In [1]: import numpy as np

In [2]: np.set_printoptions(precision=3, suppress=True, linewidth=140)

In [3]: E = np.loadtxt("case3.csv", delimiter=",")

In [4]: E
Out[4]: 
array([[ 22., -17.,  12.,  17.,  -2.],
       [-17.,  50., -12., -11.,  21.],
       [ 12., -12.,  20.,  -6.,  14.],
       [ 17., -11.,  -6.,  34., -14.],
       [ -2.,  21.,  14., -14.,  39.]])

In [5]: np.argsort(-np.linalg.norm(E, axis=0).round(6), kind="stable")[:3]
Out[5]: array([1, 4, 3])

In [6]: np.round(np.linalg.norm(E, 2) / np.linalg.norm(E), 3)
Out[6]: np.float64(0.819)

In [7]: [round(float(x), 3) for x in np.linalg.svd(E, compute_uv=False)[:3]]
Out[7]: [81.032, 46.859, 31.411]

In [8]: evals, evecs = np.linalg.eigh(E)

In [9]: np.abs(evecs[:, -1]).round(6).argmax()
Out[9]: np.int64(1)

In [10]: np.round(np.linalg.eigvalsh(E @ E), 3) + 0
Out[10]: array([   0.   ,   32.475,  986.642, 2195.738, 6566.145])

In [11]: (evals > 1e-8).sum(), (evals < -1e-8).sum()
Out[11]: (np.int64(4), np.int64(0))

In [12]: np.unique(E.round(6), axis=0).shape
Out[12]: (5, 5)

In [13]: E @ np.linalg.pinv(E) @ E
Out[13]: 
array([[ 22., -17.,  12.,  17.,  -2.],
       [-17.,  50., -12., -11.,  21.],
       [ 12., -12.,  20.,  -6.,  14.],
       [ 17., -11.,  -6.,  34., -14.],
       [ -2.,  21.,  14., -14.,  39.]])

In [14]: np.linalg.lstsq(E[:-1].T, E[-1])[2]
Out[14]: np.int32(4)

In [15]: np.round(np.trace(np.linalg.pinv(E) @ E), 3)
Out[15]: np.float64(4.0)
